$ ipython --no-banner

In [1]: import numpy as np

In [2]: from numpy import linalg as LA

In [3]: np.set_printoptions(suppress=True, linewidth=200)

In [4]: rd = lambda a: np.round(a, 1) + 0

In [5]: arr = np.array([[4, -2, 4, -2, 4, -2],
   ...:     [-5, 1, -5, 1, -5, 1],
   ...:     [3, 1, 3, 1, 3, 1],
   ...:     [4, -2, 4, -2, 4, -2],
   ...:     [-5, 1, -5, 1, -5, 1],
   ...:     [3, 1, 3, 1, 3, 1]])

In [6]: print(np.argsort(-LA.norm(arr, axis=0).round(6), kind="stable")[:3])
[0 2 4]

In [7]: print(LA.cond(arr) > 100)
True

In [8]: print(rd(LA.norm(arr, 2) / LA.norm(arr)))
1.0

In [9]: print([round(float(x), 1) for x in LA.svd(arr, compute_uv=False)[:3]])
[17.7, 4.8, 0.0]

In [10]: left, sig, vt = LA.svd(arr)

In [11]: print(np.argmax(sig[:-1] / (sig[1:] + 1e-6)) + 1)
2

In [12]: print(rd(sig))
[17.7  4.8  0.   0.   0.   0. ]

In [13]: A2 = left[:, :2] @ np.diag(sig[:2]) @ vt[:2]

In [14]: print(LA.matrix_rank(A2))
2

In [15]: print(rd(np.abs(arr - A2).max()))
0.0

In [16]: print(rd(LA.norm(arr - A2) / LA.norm(arr)))
0.0

In [17]: def softmax(z):
    ...:     e = np.exp(z - z.max(axis=-1, keepdims=True))
    ...:     return e / e.sum(axis=-1, keepdims=True)
    ...: 

In [18]: print(rd(softmax(arr[4] + -2)))
[0.  0.3 0.  0.3 0.  0.3]

In [19]: print(rd(softmax(arr[4])))
[0.  0.3 0.  0.3 0.  0.3]

In [20]: att = arr @ arr.T / np.sqrt(6)

In [21]: print(softmax(att).round(6).argmax(axis=1))
[0 1 0 0 1 0]

In [22]: print(rd(softmax(att + np.triu(np.full(att.shape, -np.inf), 1))))
[[1.  0.  0.  0.  0.  0. ]
 [0.  1.  0.  0.  0.  0. ]
 [0.5 0.  0.5 0.  0.  0. ]
 [0.5 0.  0.  0.5 0.  0. ]
 [0.  0.5 0.  0.  0.5 0. ]
 [0.2 0.  0.2 0.2 0.  0.2]]

In [23]: print(softmax(att)[4] @ arr)
[-5.  1. -5.  1. -5.  1.]

In [24]: left, sig, vt = LA.svd(arr)

In [25]: evecs = vt[:(sig > 1e-8).sum()]

In [26]: rng = np.random.default_rng(44969)

In [27]: x0 = arr[3] + 3 * arr[4] + rng.integers(2) * np.eye(6)[0]

In [28]: print(x0)
[-11.   1. -11.   1. -11.   1.]

In [29]: print(rd(np.diag(evecs.T @ evecs)))
[0.3 0.3 0.3 0.3 0.3 0.3]

In [30]: print(LA.matrix_rank(np.vstack([arr, x0])))
2

In [31]: print(np.allclose(evecs.T @ evecs @ x0, x0))
True

In [32]: print(rd(evecs.T @ evecs))
[[0.3 0.  0.3 0.  0.3 0. ]
 [0.  0.3 0.  0.3 0.  0.3]
 [0.3 0.  0.3 0.  0.3 0. ]
 [0.  0.3 0.  0.3 0.  0.3]
 [0.3 0.  0.3 0.  0.3 0. ]
 [0.  0.3 0.  0.3 0.  0.3]]

In [33]: print(rd(LA.norm(x0 - evecs.T @ evecs @ x0)))
0.0

In [34]: T = np.stack([arr, -3 * arr, arr[::-1]])

In [35]: print(T.sum(axis=0))
[[-5  5 -5  5 -5  5]
 [ 5 -1  5 -1  5 -1]
 [-2 -4 -2 -4 -2 -4]
 [-5  5 -5  5 -5  5]
 [ 5 -1  5 -1  5 -1]
 [-2 -4 -2 -4 -2 -4]]

In [36]: print(LA.matrix_rank(T.reshape(3, -1)))
2

In [37]: F = np.loadtxt("layer13.csv", delimiter=",")

In [38]: print(F)
[[ 0.  0.  0.  0.  0.]
 [ 8.  7.  0. 19.  0.]
 [ 0.  0.  0.  0.  0.]
 [ 0.  1.  0.  1.  0.]
 [ 0.  0.  0.  0.  2.]
 [15. 12.  6.  4. 19.]
 [ 2.  0.  0.  0.  9.]
 [ 0.  0.  3.  0.  8.]
 [ 7.  8.  0. 16.  0.]
 [15.  9.  0. 13. 10.]
 [ 0.  0.  0.  0.  0.]
 [ 2. 19.  8.  1. 12.]
 [ 4. 15.  6.  1. 12.]
 [ 0.  0.  0.  0.  0.]
 [ 7. 14.  0. 16.  2.]
 [ 0. 15.  7.  0. 10.]
 [ 0.  0.  0.  0.  0.]
 [ 0.  0.  0.  0.  0.]
 [ 2. 10.  0. 10.  0.]
 [19. 12.  4. 10. 18.]
 [ 0.  0.  0.  0.  0.]
 [ 0.  0.  0.  0.  0.]
 [ 3.  9.  0. 13.  0.]
 [ 0. 11.  3.  0.  4.]
 [ 0.  0.  0.  0.  0.]
 [ 0.  0.  0.  0.  0.]
 [ 7.  8.  4.  0. 14.]
 [ 0.  0.  0.  0.  0.]
 [10. 18.  5. 10. 12.]
 [ 1.  0.  0. 10.  0.]
 [ 0. 12.  0.  4.  1.]
 [15. 14.  0. 28.  0.]
 [ 1.  0.  0.  4.  0.]
 [ 0.  2.  1.  0.  4.]
 [ 0.  2.  1.  0.  4.]
 [ 0.  4.  0. 10.  0.]
 [ 3.  0.  0.  1.  3.]
 [ 0.  1.  0.  0.  0.]
 [ 0.  0.  0.  0.  0.]
 [13.  9.  0. 19.  3.]
 [ 0.  0.  0.  0.  0.]
 [27. 26.  6. 28. 18.]
 [ 0. 10.  8.  0. 13.]
 [ 0.  0.  0.  0. 10.]
 [ 1.  7.  3.  0. 10.]
 [ 0.  0.  0.  0.  0.]
 [11.  9.  1.  7. 11.]
 [ 0.  0.  0.  0.  0.]]

In [39]: Ac = (F - F.mean(axis=0)) / F.std(axis=0)

In [40]: print(np.argwhere(np.abs(Ac) > 2))
[[ 5  4]
 [11  1]
 [11  2]
 [15  2]
 [19  0]
 [19  4]
 [31  3]
 [41  0]
 [41  1]
 [41  3]
 [41  4]
 [42  2]]

In [41]: b = LA.lstsq(np.delete(Ac, 4, axis=1), Ac[:, 4])[0]

In [42]: print(np.abs(b).argmax())
0

In [43]: cent = F[[30, 16]].astype(float)

In [44]: for _ in range(5):
    ...:     z = LA.norm(F[:, None] - cent, axis=-1).argmin(axis=1)
    ...:     cent = np.array([F[z == j].mean(axis=0) for j in range(2)])
    ...: 

In [45]: print(z)
[1 0 1 1 1 0 1 1 0 0 1 0 0 1 0 0 1 1 0 0 1 1 0 1 1 1 0 1 0 1 1 0 1 1 1 1 1 1 1 0 1 0 0 1 1 1 0 1]

In [46]: print(rd(cent))
[[ 9.2 12.4  3.1 10.8  8.6]
 [ 0.3  1.3  0.4  1.   1.8]]

In [47]: print(rd(cent[1] - cent[0]))
[ -8.9 -11.1  -2.7  -9.8  -6.7]

In [48]: print(np.bincount(z))
[18 30]

In [49]: dist = LA.norm(F[:, None] - F[None], axis=-1)

In [50]: print(dist.mean(axis=1).argmax())
41

In [51]: print(dist[33].round(6).argsort(kind="stable")[:4])
[33 34  4 36]

In [52]: print(rd(dist[:5, :5]))
[[ 0.  21.8  0.   1.4  2. ]
 [21.8  0.  21.8 20.6 21.9]
 [ 0.  21.8  0.   1.4  2. ]
 [ 1.4 20.6  1.4  0.   2.4]
 [ 2.  21.9  2.   2.4  0. ]]

In [53]: print((dist + 1e9 * np.eye(48)).round(6).argmin(axis=1))
[ 2  8  0 37  0 19 43 43  1 46  0 12 15  0  8 12  0  0 22  5  0  0 18 30  0  0 44  0 46 35 23 39  3 34 33 29  4  0  0  1  0 19 15  6 42  0  9  0]

In [54]: print(np.flatnonzero(dist[33] < dist.mean() / 2))
[ 0  2  3  4  6  7 10 13 16 17 20 21 24 25 27 32 33 34 36 37 38 40 43 45 47]

In [55]: print(np.unravel_index(dist.round(6).argmax(), dist.shape))
(np.int64(0), np.int64(41))

In [56]: data = np.loadtxt("x.csv", delimiter=",")

In [57]: print(data)
[[ 2. -2. -1. -1. -2.  0. -2. -3.]
 [-2.  9.  4. -2. -4.  4.  6.  4.]
 [-1.  4. 10. -9.  1.  1. -2.  3.]
 [-1. -2. -9. 10.  1. -1.  4.  0.]
 [-2. -4.  1.  1.  9. -7. -3.  2.]
 [ 0.  4.  1. -1. -7. 13.  3.  2.]
 [-2.  6. -2.  4. -3.  3.  7.  3.]
 [-3.  4.  3.  0.  2.  2.  3.  5.]]

In [58]: A2 = data / np.sqrt((data ** 2).mean(axis=1, keepdims=True))

In [59]: print(LA.matrix_rank(A2) == LA.matrix_rank(data))
True

In [60]: print(LA.matrix_rank(data - data.mean(axis=1, keepdims=True)))
4

In [61]: print(rd(LA.norm(A2, axis=1)))
[2.8 2.8 2.8 2.8 2.8 2.8 2.8 2.8]

In [62]: print(rd(A2[0]))
[ 1.1 -1.1 -0.5 -0.5 -1.1  0.  -1.1 -1.6]
